$ ipython --no-banner

In [1]: import numpy as np

In [2]: import numpy.linalg as la

In [3]: np.set_printoptions(precision=1, suppress=True, linewidth=160)

In [4]: rnd = lambda a: np.round(a, 1) + 0

In [5]: arr = np.load("layer6.npy")

In [6]: arr
Out[6]: 
array([[ 1.,  3.,  3.,  3.,  0.,  1.,  0.],
       [-1.,  1.,  2.,  3.,  2.,  0.,  2.],
       [ 0.,  0.,  9.,  1., -1.,  5.,  0.],
       [ 0.,  0.,  0.,  4.,  5.,  4., -5.],
       [ 0.,  0.,  8.,  1.,  9., -3.,  0.],
       [ 0.,  0., -3.,  4.,  9.,  6.,  4.],
       [ 0.,  0., -5.,  2.,  3., -6.,  4.]])

In [7]: rnd(la.det(arr))
Out[7]: np.float64(142856.0)

In [8]: np.allclose(arr @ arr.T, arr.T @ arr)
Out[8]: False

In [9]: arr @ arr
Out[9]: 
array([[ -2.,   6.,  33.,  31.,  27.,  34.,  -5.],
       [ -2.,  -2.,  23.,  20.,  39.,   3.,  -5.],
       [  0.,   0.,  58.,  32.,  32.,  82.,  15.],
       [  0.,   0.,  53.,  27.,  86.,  55., -24.],
       [  0.,   0., 153.,   9.,  51.,  -1., -17.],
       [  0.,   0.,   7.,  54., 170., -14.,  20.],
       [  0.,   0., -23., -10.,   0., -86., -18.]])

In [10]: rnd(np.sort(np.abs(la.eigvals(arr))))
Out[10]: array([ 2. ,  2. ,  4.6,  4.6, 10.9, 10.9, 14.5])

In [11]: Q, R = la.qr(arr)

In [12]: Q.shape, R.shape
Out[12]: ((7, 7), (7, 7))

In [13]: print(rnd(Q))
[[-0.7  0.7  0.   0.   0.   0.   0. ]
 [ 0.7  0.7  0.   0.   0.   0.   0. ]
 [ 0.   0.  -0.7 -0.2  0.6  0.   0.4]
 [ 0.   0.   0.  -0.7  0.3  0.1 -0.7]
 [ 0.   0.  -0.6 -0.2 -0.7  0.2 -0.1]
 [ 0.   0.   0.2 -0.6 -0.3 -0.6  0.4]
 [ 0.   0.   0.4 -0.3  0.   0.8  0.4]]

In [14]: rnd(Q @ R)
Out[14]: 
array([[ 1.,  3.,  3.,  3.,  0.,  1.,  0.],
       [-1.,  1.,  2.,  3.,  2.,  0.,  2.],
       [ 0.,  0.,  9.,  1., -1.,  5.,  0.],
       [ 0.,  0.,  0.,  4.,  5.,  4., -5.],
       [ 0.,  0.,  8.,  1.,  9., -3.,  0.],
       [ 0.,  0., -3.,  4.,  9.,  6.,  4.],
       [ 0.,  0., -5.,  2.,  3., -6.,  4.]])

In [15]: rnd(np.trace(Q @ Q.T))
Out[15]: np.float64(7.0)
